$ python3 -q
>>> import numpy as np
>>> from numpy import linalg as LA
>>> np.set_printoptions(suppress=True, linewidth=120)
>>> m1 = np.array([[1.6, -0.5, -0.2, 0.7, 0.6],
...     [0.5, 0.8, -0.3, 0.9, -0.7],
...     [-0.1, -1.1, 0.4, 1.3, 1.0],
...     [1.4, -0.8, 0.3, 1.7, -0.7],
...     [-0.2, 0.8, 1.1, 1.6, -1.2],
...     [-0.2, 2.1, -1.5, -1.2, 0.3],
...     [0.2, 0.2, 0.7, -0.4, 0.3],
...     [-0.9, 1.6, -1.2, -0.3, -0.5],
...     [-0.6, -1.5, 1.7, -0.1, -0.7],
...     [0.2, 0.9, 0.9, 1.4, 3.1],
...     [1.2, 0.6, -0.8, 1.2, -0.1],
...     [-0.9, 0.8, 1.5, -0.8, 0.8],
...     [0.0, -0.3, -0.3, -0.4, -0.7],
...     [-0.4, 0.6, 1.2, 0.5, 1.2],
...     [0.6, -0.5, -0.5, -0.8, -1.2],
...     [-0.3, -0.3, 0.3, 1.6, -0.4],
...     [0.7, 0.6, 0.3, 0.0, -1.0],
...     [0.9, -1.6, -0.4, -0.3, -1.0]])
>>> rng = np.random.default_rng(3180)
>>> m1[:, 0] = -3 * m1[:, 3] + 0.3 * rng.normal(size=18)
>>> print(m1.round(2))
[[-2.14 -0.5  -0.2   0.7   0.6 ]
 [-2.55  0.8  -0.3   0.9  -0.7 ]
 [-4.46 -1.1   0.4   1.3   1.  ]
 [-4.95 -0.8   0.3   1.7  -0.7 ]
 [-4.34  0.8   1.1   1.6  -1.2 ]
 [ 3.49  2.1  -1.5  -1.2   0.3 ]
 [ 0.66  0.2   0.7  -0.4   0.3 ]
 [ 1.04  1.6  -1.2  -0.3  -0.5 ]
 [ 0.73 -1.5   1.7  -0.1  -0.7 ]
 [-4.31  0.9   0.9   1.4   3.1 ]
 [-3.26  0.6  -0.8   1.2  -0.1 ]
 [ 1.86  0.8   1.5  -0.8   0.8 ]
 [ 0.96 -0.3  -0.3  -0.4  -0.7 ]
 [-2.01  0.6   1.2   0.5   1.2 ]
 [ 2.42 -0.5  -0.5  -0.8  -1.2 ]
 [-4.85 -0.3   0.3   1.6  -0.4 ]
 [-0.28  0.6   0.3   0.   -1.  ]
 [ 0.51 -1.6  -0.4  -0.3  -1.  ]]
>>> z = m1[:, 3] > np.median(m1[:, 3])
>>> r0 = m1[z].mean(axis=0) - m1[~z].mean(axis=0)
>>> print(r0.round(2))
[-4.92 -0.04  0.29  1.69  0.72]
>>> print((((m1 - m1.mean(axis=0)) @ r0 > 0) == z).mean())
1.0
>>> print(z.astype(int))
[1 1 1 1 1 0 0 0 0 1 1 0 0 1 0 1 0 0]
>>> basis = m1[[17, 12]].astype(float)
>>> for _ in range(7):
...     z = LA.norm(m1[:, None] - basis, axis=-1).argmin(axis=1)
...     basis = np.array([m1[z == j].mean(axis=0) for j in range(2)])
... 
>>> print(z)
[0 0 0 0 0 1 1 1 1 0 0 1 1 0 1 0 1 1]
>>> print(np.bincount(z))
[9 9]
>>> print(basis.round(2))
[[-3.65  0.11  0.32  1.21  0.31]
 [ 1.27  0.16  0.03 -0.48 -0.41]]
>>> hat = m1 @ LA.solve(m1.T @ m1, m1.T)
>>> print(np.round(np.diag(hat), 2))
[0.09 0.16 0.38 0.22 0.51 0.36 0.19 0.21 0.5  0.55 0.2  0.4  0.09 0.25 0.1  0.2  0.25 0.32]
>>> print(np.round(LA.eigvalsh(hat), 2) + 0)
[0. 0. 0. 0. 0. 0. 0. 0. 0. 0. 0. 0. 0. 1. 1. 1. 1. 1.]
>>> print(np.round(np.trace(hat), 2))
5.0
>>> Q, R = LA.qr(m1)
>>> print(Q.shape, R.shape)
(18, 5) (5, 5)
>>> print(np.round(abs(R[0, 0]), 2), round(LA.norm(m1[:, 0]), 2))
12.48 12.48
>>> print(R.round(2))
[[12.48  0.47 -1.26 -4.2  -0.87]
 [ 0.   -4.24  0.83 -0.02 -1.18]
 [ 0.    0.    3.49 -0.11  1.23]
 [ 0.    0.    0.   -0.46  1.62]
 [ 0.    0.    0.    0.    3.77]]
>>> print(np.round(np.abs(np.diag(R)), 2))
[12.48  4.24  3.49  0.46  3.77]
>>> basis = np.array([[2, 0, 2, -2, 1],
...     [1, -1, 2, 1, 1],
...     [2, -2, 0, -1, 0],
...     [2, 0, -2, -1, 0],
...     [-2, -2, 2, 0, 1]])
>>> A = (rng.random((30, 5)) < 0.25) @ basis
>>> print(A)
[[ 3 -3  4 -2  3]
 [-2 -2  2  0  1]
 [ 2 -4  0 -2  1]
 [ 6 -2  0 -4  1]
 [ 2  0  2 -2  1]
 [ 3 -3  2  0  1]
 [-1 -3  4  1  2]
 [ 1 -3  2  0  2]
 [ 1 -1  2  1  1]
 [ 0 -4  2 -1  1]
 [ 0  0  0  0  0]
 [ 3 -1  0  0  1]
 [ 4  0  0 -3  1]
 [ 1 -5  4  0  2]
 [-2 -2  2  0  1]
 [ 0  0  0  0  0]
 [ 0  0  0  0  0]
 [ 3 -1  4 -1  2]
 [ 2  0  2 -2  1]
 [ 2  0 -2 -1  0]
 [ 2  0 -2 -1  0]
 [ 0  0  0  0  0]
 [-2 -2  2  0  1]
 [ 4 -2 -2 -2  0]
 [ 4  0  0 -3  1]
 [ 5 -1  2 -2  2]
 [-1 -3  4  1  2]
 [ 0 -2  0 -1  1]
 [ 0  0  0  0  0]
 [-2 -2  2  0  1]]
>>> # rows 1 and 14 are equal
>>> B = np.c_[A[:, :1] @ np.array([[3]]), np.array([-3, -1, -3, 1, -1, -2, 3, -1, -2, -3, -1, 0, -3, 2, 3, -2, -1, -1, -3, -1, -3, 3, 3, 1, 1, 0, 1, -3, -2, 3])]
>>> print(B)
[[ 9 -3]
 [-6 -1]
 [ 6 -3]
 [18  1]
 [ 6 -1]
 [ 9 -2]
 [-3  3]
 [ 3 -1]
 [ 3 -2]
 [ 0 -3]
 [ 0 -1]
 [ 9  0]
 [12 -3]
 [ 3  2]
 [-6  3]
 [ 0 -2]
 [ 0 -1]
 [ 9 -1]
 [ 6 -3]
 [ 6 -1]
 [ 6 -3]
 [ 0  3]
 [-6  3]
 [12  1]
 [12  1]
 [15  0]
 [-3  1]
 [ 0 -3]
 [ 0 -2]
 [-6  3]]
>>> print(LA.matrix_rank(np.c_[A, B]))
6
>>> print(np.round(LA.lstsq(A, B[:, 0])[0], 2) + 0)
[3. 0. 0. 0. 0.]
>>> print(np.round(LA.norm(B - A @ LA.lstsq(A, B)[0], axis=0), 2) + 0)
[ 0.   10.85]
>>> print(np.round(LA.norm(LA.qr(A)[0].T @ B, axis=0) ** 2 / ((B ** 2).sum(axis=0) + 1e-12), 2))
[1.   0.15]
>>> D = LA.norm(A[:, None] - A[None], axis=-1)
>>> print(D[:5, :5].round(2))
[[0.   6.16 4.69 5.83 4.24]
 [6.16 0.   5.29 9.17 4.9 ]
 [4.69 5.29 0.   4.9  4.47]
 [5.83 9.17 4.9  0.   5.29]
 [4.24 4.9  4.47 5.29 0.  ]]
>>> print(np.unravel_index(D.round(6).argmax(), D.shape))
(np.int64(3), np.int64(6))
>>> print(D.mean(axis=1).argmax())
3
>>> print(np.round(LA.norm(A, axis=1), 2))
[6.86 3.61 5.   7.55 3.61 4.8  5.57 4.24 2.83 4.69 0.   3.32 5.1  6.78 3.61 0.   0.   5.57 3.61 3.   3.   0.   3.61
 5.29 5.1  6.16 5.57 2.45 0.   3.61]
>>> print(np.flatnonzero(D[0] < D.mean() / 2))
[0]
>>> print(D[0].round(6).argsort(kind="stable")[:4])
[ 0 17  5  7]
>>> print(D[0].round(2))
[0.   6.16 4.69 5.83 4.24 3.46 5.1  3.61 5.   4.36 6.86 5.29 5.57 3.61 6.16 6.86 6.86 2.45 4.24 7.48 7.48 6.86 6.16
 6.86 5.57 3.61 5.1  5.57 6.86 6.16]
>>> print(LA.matrix_rank(D ** 2))
7
>>> print(D.shape)
(30, 30)
>>> E = np.load("layer15.npy")
>>> print(E)
[[3. 1. 0. 0. 0.]
 [0. 3. 1. 0. 0.]
 [0. 0. 3. 1. 0.]
 [0. 0. 0. 3. 1.]
 [0. 0. 0. 0. 3.]]
>>> z = rng.permutation(5)
>>> print(z)
[1 0 4 3 2]
>>> B = E[z][:, z]
>>> print(np.allclose(B, E))
False
>>> print(np.round(np.sort(np.abs(LA.eigvals(B))), 2))
[3. 3. 3. 3. 3.]
>>> print(np.diag(B))
[3. 3. 3. 3. 3.]
>>> print(round(LA.det(B), 2), round(float(LA.det(E[z])), 2))
243.0 243.0
>>> print(np.trace(B))
15.0
>>> print(B)
[[3. 0. 0. 0. 1.]
 [1. 3. 0. 0. 0.]
 [0. 0. 3. 0. 0.]
 [0. 0. 1. 3. 0.]
 [0. 0. 0. 1. 3.]]
>>> def softmax(z):
...     e = np.exp(z - z.max(axis=-1, keepdims=True))
...     return e / e.sum(axis=-1, keepdims=True)
... 
>>> print(np.round(softmax(E).sum(axis=1), 2))
[1. 1. 1. 1. 1.]
>>> print(np.round(softmax(E[2]), 2))
[0.04 0.04 0.78 0.11 0.04]
>>> scores = E @ E.T / np.sqrt(5)
>>> print(softmax(scores).round(6).argmax(axis=1))
[0 1 2 3 4]
>>> print(np.round(softmax(scores + np.triu(np.full(scores.shape, -np.inf), 1)), 2))
[[1.   0.   0.   0.   0.  ]
 [0.04 0.96 0.   0.   0.  ]
 [0.01 0.04 0.95 0.   0.  ]
 [0.01 0.01 0.04 0.94 0.  ]
 [0.02 0.02 0.02 0.06 0.89]]
>>> J = np.load("dump.npy")
>>> print(J.round(2))
[[-0.6  -0.06 -0.25  0.14 -0.75]
 [ 0.27 -0.17  0.7  -0.38 -0.52]
 [ 0.05 -0.52 -0.5  -0.69  0.03]
 [ 0.27  0.8  -0.3  -0.37 -0.25]
 [-0.7   0.25  0.33 -0.46  0.34]]
>>> Q = J.astype(float).copy()
>>> for j in range(5):
...     Q[:, j] -= Q[:, :j] @ (Q[:, :j].T @ Q[:, j])
...     Q[:, j] /= LA.norm(Q[:, j])
... 
>>> print(Q.round(2))
[[-0.6  -0.06 -0.25  0.14 -0.75]
 [ 0.27 -0.17  0.7  -0.38 -0.52]
 [ 0.05 -0.52 -0.5  -0.69  0.03]
 [ 0.27  0.8  -0.3  -0.37 -0.25]
 [-0.7   0.25  0.33 -0.46  0.34]]
>>> print(np.round(Q.T @ Q, 2) + 0)
[[1. 0. 0. 0. 0.]
 [0. 1. 0. 0. 0.]
 [0. 0. 1. 0. 0.]
 [0. 0. 0. 1. 0.]
 [0. 0. 0. 0. 1.]]
>>> B = np.array([[2, 9, -2], [-6, 6, 7]])
>>> basis = np.kron(B, J)
>>> print(LA.matrix_rank(basis))
10
>>> print(basis.shape)
(10, 15)
>>> print(round(float(LA.norm(basis, 2)), 2), round(LA.norm(B, 2) * LA.norm(J, 2), 2))
11.72 11.72
